In [1]: import numpy as np

In [2]: np.set_printoptions(suppress=True, linewidth=160)

In [3]: arr = np.loadtxt("sample14.csv", delimiter=",")

In [4]: arr
Out[4]: 
array([[ -8.17, -11.88,  -8.35,  13.53,   9.57,  14.8 ,   3.16,  23.76],
       [ -2.46,  -5.03,  -6.65,  13.24,   1.13,   2.14,   8.52,   7.74],
       [ 26.38,  -2.08,  -2.78,   0.41, -15.99, -11.42,  11.46, -13.08],
       [ -9.87,  -1.55, -22.19,   3.3 ,   4.3 ,  13.87,  15.77,  10.69],
       [  7.67,  14.04,   7.54,  -8.15,  -9.17,  -0.68,   1.05, -11.08],
       [-24.24, -17.71,   1.72,  -0.67,  17.25,  -6.99, -14.91,  13.55],
       [ 10.1 ,  -1.14,   4.12,   1.98,  -4.55, -10.92,   1.37,  -7.11],
       [ 15.9 ,  13.75,  12.29,  -4.2 , -15.69,  -9.86,   5.55, -22.15],
       [-10.79,  -6.21,  -1.78,  -3.39,  -2.66, -16.53,  -5.42, -11.47],
       [  8.5 ,  -0.84,  -3.8 ,  -4.61,  -6.33, -12.94,  -1.15, -12.08],
       [  0.08,   3.94,  20.62,   2.95,   0.51,  12.22, -12.49,   4.9 ],
       [-20.  , -13.62,  16.09,   6.54,  19.12,   4.64, -17.19,  14.79],
       [-31.56, -12.77,  -4.1 ,   4.83,  11.35,   4.1 ,  -8.12,  11.29],
       [  3.56,   9.27,  -1.45,   1.36,   6.56,  21.17,   4.04,   9.65],
       [ -4.64,  -3.76,  10.21,   2.87,   3.33,  13.28,  -2.61,   7.9 ],
       [ 17.57,  -5.17,   6.82,   1.8 , -11.68, -10.36,  -3.36,  -9.58],
       [  9.08,   7.71,   3.34,   2.68, -10.67,   2.65,   7.13,  -3.14],
       [ -9.09,  -9.86,   7.53,  -0.51,   4.85, -11.67, -17.85,  -2.99],
       [ -4.84,   1.62,  17.62,   3.33,   6.85,  -4.26, -20.8 ,  -0.2 ],
       [  7.59,  15.23,  -9.18,  -8.71,  -0.5 ,   8.93,  13.76,  -2.45],
       [  3.9 ,   1.7 ,   1.37,   1.67,   2.69,   4.55,   4.95,  -0.64]])

In [5]: q, r_ = np.linalg.qr(arr)

In [6]: np.round(np.abs(np.diag(r_)), 2)
Out[6]: array([63.69, 31.85, 46.59, 21.54, 20.19, 25.79, 14.21,  9.04])

In [7]: np.round(q.T @ q, 2) + 0
Out[7]: 
array([[1., 0., 0., 0., 0., 0., 0., 0.],
       [0., 1., 0., 0., 0., 0., 0., 0.],
       [0., 0., 1., 0., 0., 0., 0., 0.],
       [0., 0., 0., 1., 0., 0., 0., 0.],
       [0., 0., 0., 0., 1., 0., 0., 0.],
       [0., 0., 0., 0., 0., 1., 0., 0.],
       [0., 0., 0., 0., 0., 0., 1., 0.],
       [0., 0., 0., 0., 0., 0., 0., 1.]])

In [8]: np.allclose(r_.T @ r_, arr.T @ arr)
Out[8]: True

In [9]: np.round(np.trace(q @ q.T), 2)
Out[9]: np.float64(8.0)

In [10]: q.shape, r_.shape
Out[10]: ((21, 8), (8, 8))

In [11]: np.round(abs(r_[0, 0]), 2), round(np.linalg.norm(arr[:, 0]), 2)
Out[11]: (np.float64(63.69), np.float64(63.69))
